$ python -q
>>> import numpy as np
>>> from numpy import linalg as LA
>>> np.set_printoptions(suppress=True, linewidth=120)
>>> W0 = np.load("m.npy")
>>> W0
array([[ 1.74,  0.15,  0.4 ,  0.09],
       [ 0.15,  1.73, -0.25,  0.33],
       [ 0.4 , -0.25,  1.38, -0.1 ],
       [ 0.09,  0.33, -0.1 ,  1.15]])
>>> np.round(np.poly(W0), 2)
array([  1.  ,  -6.  ,  13.  , -12.01,   4.01])
>>> round(LA.eigvals(W0).sum().real, 2)
np.float64(6.0)
>>> Lm = LA.cholesky(W0)
>>> np.round(np.diag(Lm) ** 2, 2)
array([1.74, 1.72, 1.24, 1.08])
>>> round(np.prod(np.diag(Lm)) ** 2, 2), np.round(LA.det(W0), 2)
(np.float64(4.01), np.float64(4.01))
>>> np.round(W0 / np.sqrt(np.outer(np.diag(W0), np.diag(W0))), 2)
array([[ 1.  ,  0.09,  0.26,  0.06],
       [ 0.09,  1.  , -0.16,  0.23],
       [ 0.26, -0.16,  1.  , -0.08],
       [ 0.06,  0.23, -0.08,  1.  ]])
>>> LA.eigvalsh(W0).min() > 0
np.True_
>>> Lm.round(2)
array([[ 1.32,  0.  ,  0.  ,  0.  ],
       [ 0.11,  1.31,  0.  ,  0.  ],
       [ 0.3 , -0.22,  1.11,  0.  ],
       [ 0.07,  0.25, -0.06,  1.04]])
>>> rng = np.random.default_rng(639)
>>> idx = rng.permutation(4)
>>> out = W0[:, idx] * rng.choice([-1, 1], 4)
>>> out
array([[ 0.09, -0.15,  0.4 ,  1.74],
       [ 0.33, -1.73, -0.25,  0.15],
       [-0.1 ,  0.25,  1.38,  0.4 ],
       [ 1.15, -0.33, -0.1 ,  0.09]])
>>> U, _, vt = LA.svd(W0.T @ out)
>>> np.round(U @ vt, 2) + 0
array([[ 0.,  0.,  0.,  1.],
       [ 0., -1.,  0.,  0.],
       [ 0.,  0.,  1.,  0.],
       [ 1.,  0.,  0.,  0.]])
>>> np.round(LA.lstsq(W0, out)[0], 2) + 0
array([[ 0.,  0.,  0.,  1.],
       [ 0., -1.,  0.,  0.],
       [ 0.,  0.,  1.,  0.],
       [ 1.,  0.,  0.,  0.]])
>>> idx
array([3, 1, 2, 0])
>>> F = np.load("block7.npy")
>>> F
array([[ 1,  3, -3,  2],
       [ 3, -1,  1,  3],
       [ 2,  3, -3,  0],
       [-2,  3, -3, -2],
       [ 0, -3,  3,  3],
       [-3,  1, -1,  1],
       [-3,  2, -2,  1],
       [ 1,  3, -3,  2]])
>>> t = np.radians(120)
>>> r_ = np.eye(4)
>>> r_[0, 0] = r_[3, 3] = np.cos(t)
>>> r_[0, 3], r_[3, 0] = -np.sin(t), np.sin(t)
>>> r_.round(2)
array([[-0.5 ,  0.  ,  0.  , -0.87],
       [ 0.  ,  1.  ,  0.  ,  0.  ],
       [ 0.  ,  0.  ,  1.  ,  0.  ],
       [ 0.87,  0.  ,  0.  , -0.5 ]])
>>> out = F @ r_.T
>>> np.allclose(F @ F.T, out @ out.T)
True
>>> round(float(LA.det(r_)), 2), np.round(np.trace(r_), 2)
(1.0, np.float64(1.0))
>>> x0 = np.array([3, -5, -4, 0])
>>> y = r_ @ x0
>>> b, lr = np.zeros(4), 1 / LA.norm(r_, 2) ** 2
>>> for i in range(30):
...     b -= lr * r_.T @ (r_ @ b - y)
...     if i % 10 == 0: print(i, round(LA.norm(r_ @ b - y), 2))
... 
0 0.0
10 0.0
20 0.0
>>> b.round(2) + 0
array([ 3., -5., -4.,  0.])
